$ python3 -q
>>> import numpy as np
>>> np.set_printoptions(precision=2, suppress=True, linewidth=140)
>>> J = np.loadtxt("mat.csv", delimiter=",")
>>> J
array([[-10.97,   6.87,   5.47,  -4.06,   6.84, -11.01,  -2.78, -10.97],
       [-14.72,   9.22,   7.36,  -5.55,   9.23, -14.76,  -3.74, -14.84],
       [ -4.44,   2.82,   2.34,  -1.62,   2.84,  -4.53,  -1.1 ,  -4.55],
       [ -3.34,   2.1 ,   1.68,  -1.21,   1.96,  -3.25,  -0.8 ,  -3.26],
       [ -6.77,   4.14,   3.32,  -2.45,   4.15,  -6.73,  -1.66,  -6.64],
       [  6.  ,  -3.76,  -2.98,   2.29,  -3.74,   5.96,   1.54,   5.93],
       [ -3.5 ,   2.07,   1.58,  -1.29,   2.12,  -3.32,  -0.85,  -3.47],
       [  3.9 ,  -2.38,  -1.88,   1.46,  -2.36,   3.96,   0.98,   3.91],
       [ -0.81,   0.51,   0.39,  -0.29,   0.47,  -0.78,  -0.1 ,  -0.75],
       [  1.25,  -0.79,  -0.61,   0.44,  -0.74,   1.23,   0.33,   1.2 ],
       [  4.37,  -2.67,  -2.07,   1.6 ,  -2.78,   4.51,   1.09,   4.41],
       [  0.74,  -0.42,  -0.4 ,   0.34,  -0.48,   0.69,   0.25,   0.76],
       [ -8.81,   5.56,   4.42,  -3.45,   5.48,  -8.93,  -2.17,  -8.86],
       [  9.09,  -5.75,  -4.56,   3.4 ,  -5.63,   9.08,   2.23,   9.09],
       [ -1.77,   1.04,   0.95,  -0.68,   1.1 ,  -1.79,  -0.45,  -1.72],
       [ -6.69,   4.23,   3.29,  -2.44,   4.19,  -6.74,  -1.63,  -6.65],
       [ -4.48,   2.79,   2.29,  -1.7 ,   2.79,  -4.47,  -1.08,  -4.59],
       [ -6.11,   3.86,   3.2 ,  -2.35,   3.9 ,  -6.21,  -1.66,  -6.26],
       [ -2.53,   1.63,   1.32,  -0.87,   1.6 ,  -2.66,  -0.64,  -2.58],
       [ -4.99,   3.04,   2.42,  -1.84,   3.02,  -4.82,  -1.26,  -4.88],
       [ -4.08,   2.58,   2.02,  -1.49,   2.59,  -4.04,  -1.05,  -4.11],
       [-10.89,   6.79,   5.49,  -4.11,   6.79, -11.04,  -2.72, -10.93],
       [  0.  ,   0.08,   0.02,   0.  ,   0.01,  -0.02,  -0.01,   0.01],
       [ -1.23,   0.68,   0.62,  -0.56,   0.75,  -1.12,  -0.36,  -1.31],
       [ -1.16,   0.74,   0.64,  -0.42,   0.7 ,  -1.21,  -0.3 ,  -1.13],
       [  5.28,  -3.34,  -2.59,   1.92,  -3.28,   5.32,   1.4 ,   5.3 ],
       [ -4.08,   2.61,   2.08,  -1.47,   2.5 ,  -4.11,  -0.97,  -4.09],
       [  9.87,  -6.23,  -4.99,   3.66,  -6.13,   9.9 ,   2.52,   9.77]])
>>> labels = J[:, 3] > np.median(J[:, 3])
>>> u = J[labels].mean(axis=0) - J[~labels].mean(axis=0)
>>> u
array([ 9.06, -5.67, -4.51,  3.38, -5.64,  9.07,  2.28,  9.07])
>>> round(float((((J - J.mean(axis=0)) @ u > 0) == labels).mean()), 2)
0.96
>>> mat = np.array([[0.17, 0.12, 0.17, 0.11],
...     [-3.23, -2.28, -3.23, -2.09],
...     [-0.85, -0.6, -0.85, -0.55],
...     [0.34, 0.24, 0.34, 0.22],
...     [0.34, 0.24, 0.34, 0.22],
...     [-0.68, -0.48, -0.68, -0.44],
...     [1.87, 1.32, 1.87, 1.21],
...     [0.0, 0.0, 0.0, 0.0],
...     [-1.19, -0.84, -1.19, -0.77],
...     [2.38, 1.68, 2.38, 1.54],
...     [-4.93, -3.48, -4.93, -3.19]])
>>> # row 4 repeats row 3
>>> Xs = mat - mat.mean(axis=0)
>>> left, sv, Vt = np.linalg.svd(Xs, full_matrices=False)
>>> (np.sign(left[:, 0]) == np.sign(left[0, 0])).astype(int)
array([1, 0, 0, 1, 1, 0, 1, 1, 0, 1, 0])
>>> np.abs(left[:, 0]).argmax()
np.int64(10)
>>> np.round((sv ** 2).sum() ** 2 / (sv ** 4).sum(), 2)
np.float64(1.0)
>>> mat.sum(axis=1)
array([  0.57, -10.83,  -2.85,   1.14,   1.14,  -2.28,   6.27,   0.  ,  -3.99,   7.98, -16.53])
>>> np.round(np.linalg.svd(mat, compute_uv=False), 2) + 0
array([11.68,  0.  ,  0.  ,  0.  ])
>>> labels = mat[:, 0] > np.median(mat[:, 0])
>>> u = mat[labels].mean(axis=0) - mat[~labels].mean(axis=0)
>>> ((mat - mat.mean(axis=0)) @ u > 0).astype(int)
array([1, 0, 0, 1, 1, 0, 1, 1, 0, 1, 0])
>>> u
array([2.83, 2.  , 2.83, 1.83])
>>> round((((mat - mat.mean(axis=0)) @ u > 0) == labels).mean(), 2)
np.float64(0.91)
>>> u = np.array([-1, 2])
>>> np.polyval(u, mat[1])
array([5.23, 4.28, 5.23, 4.09])
>>> np.correlate(mat[1], mat[10], "full")
array([10.3 , 23.2 , 32.78, 46.45, 32.78, 23.2 , 10.3 ])
>>> np.convolve(mat[1], u)
array([ 3.23, -4.18, -1.33, -4.37, -4.18])
>>> rank = np.linalg.matrix_rank(mat)
>>> rank
np.int64(1)
>>> ns = np.linalg.svd(mat)[2][rank:].T
>>> ns.shape
(4, 3)
>>> np.linalg.matrix_rank(mat.T @ mat), np.linalg.matrix_rank(mat @ mat.T)
(np.int64(1), np.int64(1))
>>> ns @ ns.T
array([[ 0.66, -0.24, -0.34, -0.22],
       [-0.24,  0.83, -0.24, -0.16],
       [-0.34, -0.24,  0.66, -0.22],
       [-0.22, -0.16, -0.22,  0.86]])
>>> feats = np.load("a.npy")
>>> feats
array([[0.08, 0.13, 0.03, 0.13, 0.13, 0.08, 0.08, 0.08],
       [0.13, 0.22, 0.04, 0.22, 0.22, 0.13, 0.13, 0.13],
       [0.03, 0.04, 0.01, 0.04, 0.04, 0.03, 0.03, 0.03],
       [0.13, 0.22, 0.04, 0.22, 0.22, 0.13, 0.13, 0.13],
       [0.13, 0.22, 0.04, 0.22, 0.22, 0.13, 0.13, 0.13],
       [0.08, 0.13, 0.03, 0.13, 0.13, 0.08, 0.08, 0.08],
       [0.08, 0.13, 0.03, 0.13, 0.13, 0.08, 0.08, 0.08],
       [0.08, 0.13, 0.03, 0.13, 0.13, 0.08, 0.08, 0.08]])
>>> evals, evecs = np.linalg.eigh(feats)
>>> np.abs(evecs[:, -1])
array([0.28, 0.47, 0.09, 0.47, 0.47, 0.28, 0.28, 0.28])
>>> (evals > 1e-8).sum(), (evals < -1e-8).sum()
(np.int64(1), np.int64(0))
>>> round(float(evals.sum()), 2), np.trace(feats)
(1.0, np.float64(1.0))
>>> np.round(evecs.T @ evecs, 2) + 0
array([[1., 0., 0., 0., 0., 0., 0., 0.],
       [0., 1., 0., 0., 0., 0., 0., 0.],
       [0., 0., 1., 0., 0., 0., 0., 0.],
       [0., 0., 0., 1., 0., 0., 0., 0.],
       [0., 0., 0., 0., 1., 0., 0., 0.],
       [0., 0., 0., 0., 0., 1., 0., 0.],
       [0., 0., 0., 0., 0., 0., 1., 0.],
       [0., 0., 0., 0., 0., 0., 0., 1.]])
>>> evals.round(2) + 0
array([0., 0., 0., 0., 0., 0., 0., 1.])
>>> np.linalg.eigvalsh(feats + 3 * np.eye(8))
array([3., 3., 3., 3., 3., 3., 3., 4.])
>>> np.round(np.linalg.svd(feats, compute_uv=False), 2) + 0
array([1., 0., 0., 0., 0., 0., 0., 0.])
